>>> import numpy as np
>>> import numpy.linalg as la
>>> np.set_printoptions(precision=4, suppress=True, linewidth=200)
>>> def rd(a):
...     return np.round(a, 4) + 0
... 
>>> W0 = np.loadtxt("test6.csv", delimiter=",")
>>> W0
array([[0., 1., 0., 1., 0., 1.],
       [1., 8., 1., 8., 1., 8.],
       [4., 9., 4., 9., 4., 9.],
       [0., 1., 0., 1., 0., 1.],
       [1., 8., 1., 8., 1., 8.],
       [4., 9., 4., 9., 4., 9.]])
>>> left, sigma, Vt = la.svd(W0, full_matrices=False)
>>> rd(np.abs(Vt[0]))
array([0.1702, 0.5517, 0.1702, 0.5517, 0.1702, 0.5517])
>>> rd(sigma)
array([30.943 ,  4.5309,  0.    ,  0.    ,  0.    ,  0.    ])
>>> rd(left.T @ left)
array([[1., 0., 0., 0., 0., 0.],
       [0., 1., 0., 0., 0., 0.],
       [0., 0., 1., 0., 0., 0.],
       [0., 0., 0., 1., 0., 0.],
       [0., 0., 0., 0., 1., 0.],
       [0., 0., 0., 0., 0., 1.]])
>>> left, sigma, Vt = la.svd(W0)
>>> evecs = Vt[:(sigma > 1e-8).sum()]
>>> rng = np.random.default_rng(553)
>>> vec = W0[2] + 4 * W0[1] + rng.integers(2) * np.eye(6)[5]
>>> vec
array([ 8., 41.,  8., 41.,  8., 42.])
>>> rd(la.norm(vec - evecs.T @ evecs @ vec))
np.float64(0.8165)
>>> la.matrix_rank(np.vstack([W0, vec]))
np.int64(3)
>>> rd(np.sort(np.abs(la.eigvals(W0))))
array([ 0.,  0.,  0.,  0.,  0., 23.])
>>> np.allclose(W0 @ W0.T, W0.T @ W0)
False
>>> print(rd(la.det(W0)))
0.0
>>> np.allclose(W0, W0.T)
False
>>> W0.inv()
Traceback (most recent call last):
  File "<python-input-21>", line 1, in <module>
    W0.inv()
    ^^^^^^
AttributeError: 'numpy.ndarray' object has no attribute 'inv'
>>> r0, v = W0[0], W0[3]
>>> r0 @ v
np.float64(3.0)
>>> pr = (r0 @ v) / (r0 @ r0) * r0
>>> rd(la.norm(r0 + v) ** 2 + la.norm(r0 - v) ** 2)
np.float64(12.0)
>>> v - pr
array([0., 0., 0., 0., 0., 0.])
>>> print(pr)
[0. 1. 0. 1. 0. 1.]
>>> data = np.array([[-2.0, 1.0, 1.0], [1.0, -2.0, 1.0], [1.0, 1.0, -2.0]])
>>> vals, evecs = la.eigh(data)
>>> vec = np.array([3, -4, -1])
>>> rd(evecs * np.abs(vals) @ evecs.T)
array([[ 2., -1., -1.],
       [-1.,  2., -1.],
       [-1., -1.,  2.]])
>>> rd(vec @ data @ vec / (vec @ vec)), vals[0], rd(vals[-1])
(np.float64(-2.8462), np.float64(-3.0), np.float64(0.0))
>>> rd(la.eigvalsh(data[1:, 1:]))
array([-3., -1.])
>>> np.abs(data).sum(axis=1).max(), np.abs(vals).max()
(np.float64(4.0), np.float64(3.0))
>>> print(rd(evecs * np.maximum(vals, 0) @ evecs.T))
[[0. 0. 0.]
 [0. 0. 0.]
 [0. 0. 0.]]
>>> ang = np.radians(120)
>>> r_ = np.eye(3)
>>> r_[1, 1] = r_[2, 2] = np.cos(ang)
>>> r_[1, 2], r_[2, 1] = -np.sin(ang), np.sin(ang)
>>> rd(r_)
array([[ 1.   ,  0.   ,  0.   ],
       [ 0.   , -0.5  , -0.866],
       [ 0.   ,  0.866, -0.5  ]])
>>> Y = data @ r_.T
>>> print(rd(la.det(r_)), rd(np.trace(r_)))
1.0 0.0
>>> (r_ != 0).astype(int)
array([[1, 0, 0],
       [0, 1, 1],
       [0, 1, 1]])
>>> rd(np.sort(la.eigvals(r_).real))
array([-0.5, -0.5,  1. ])
>>> (la.matrix_power((r_ != 0) + (r_.T != 0) + np.eye(3), 3) > 0).astype(int)
array([[1, 0, 0],
       [0, 1, 1],
       [0, 1, 1]])
>>> rd(la.det(r_))
np.float64(1.0)
>>> np.flatnonzero(la.matrix_power((r_ != 0) + (r_.T != 0) + np.eye(3), 3)[1])
array([1, 2])
>>> Y = data[0, 0] * data[1:] - np.outer(data[1:, 0], data[0])
>>> Y
array([[ 0.,  3., -3.],
       [ 0., -3.,  3.]])
>>> la.matrix_rank(Y), la.matrix_rank(data)
(np.int64(1), np.int64(2))
>>> np.flatnonzero(~Y.round(6).any(axis=1))
array([], dtype=int64)
>>> left, sigma, Vt = la.svd(W0)
>>> rd(sigma)
array([30.943 ,  4.5309,  0.    ,  0.    ,  0.    ,  0.    ])
>>> Y = left[:, :2] @ np.diag(sigma[:2]) @ Vt[:2]
>>> print(rd(np.abs(W0 - Y).max()))
0.0
>>> la.matrix_rank(W0, rtol=0.05)
np.int64(2)
>>> K = np.loadtxt("data.csv", delimiter=",")
>>> K
array([[ 1.,  0.,  0.,  0.,  2.,  1.],
       [ 1.,  1.,  2.,  2.,  4.,  2.],
       [ 2.,  2.,  3.,  3.,  5.,  4.],
       [ 4.,  4.,  4.,  4.,  6.,  6.],
       [ 5.,  4.,  6.,  4.,  7.,  6.],
       [ 5.,  5.,  6.,  5.,  7.,  7.],
       [ 7.,  5.,  6.,  6.,  7.,  8.],
       [ 7.,  5.,  6.,  6.,  8.,  9.],
       [ 9.,  5.,  7.,  6.,  9., 11.],
       [11.,  7.,  9.,  8., 11., 11.],
       [13.,  9.,  9.,  9., 13., 13.],
       [14., 11., 10., 10., 13., 15.],
       [15., 12., 12., 11., 15., 16.],
       [17., 12., 14., 11., 15., 16.]])
>>> Y = K / la.norm(K, axis=1, keepdims=True)
>>> cov = Y @ Y.T
>>> np.argwhere(np.triu(np.abs(cov) > 0.95, 1))
array([[ 1,  2],
       [ 2,  3],
       [ 2,  4],
       [ 2,  5],
       [ 2,  6],
       [ 2,  7],
       [ 2,  8],
       [ 2,  9],
       [ 2, 10],
       [ 2, 11],
       [ 2, 12],
       [ 3,  4],
       [ 3,  5],
       [ 3,  6],
       [ 3,  7],
       [ 3,  8],
       [ 3,  9],
       [ 3, 10],
       [ 3, 11],
       [ 3, 12],
       [ 3, 13],
       [ 4,  5],
       [ 4,  6],
       [ 4,  7],
       [ 4,  8],
       [ 4,  9],
       [ 4, 10],
       [ 4, 11],
       [ 4, 12],
       [ 4, 13],
       [ 5,  6],
       [ 5,  7],
       [ 5,  8],
       [ 5,  9],
       [ 5, 10],
       [ 5, 11],
       [ 5, 12],
       [ 5, 13],
       [ 6,  7],
       [ 6,  8],
       [ 6,  9],
       [ 6, 10],
       [ 6, 11],
       [ 6, 12],
       [ 6, 13],
       [ 7,  8],
       [ 7,  9],
       [ 7, 10],
       [ 7, 11],
       [ 7, 12],
       [ 7, 13],
       [ 8,  9],
       [ 8, 10],
       [ 8, 11],
       [ 8, 12],
       [ 8, 13],
       [ 9, 10],
       [ 9, 11],
       [ 9, 12],
       [ 9, 13],
       [10, 11],
       [10, 12],
       [10, 13],
       [11, 12],
       [11, 13],
       [12, 13]])
>>> rd(np.degrees(np.arccos(np.clip(cov[9, 6], -1, 1))))
np.float64(3.7649)
>>> rd(la.norm(Y, axis=1))
array([1., 1., 1., 1., 1., 1., 1., 1., 1., 1., 1., 1., 1., 1.])
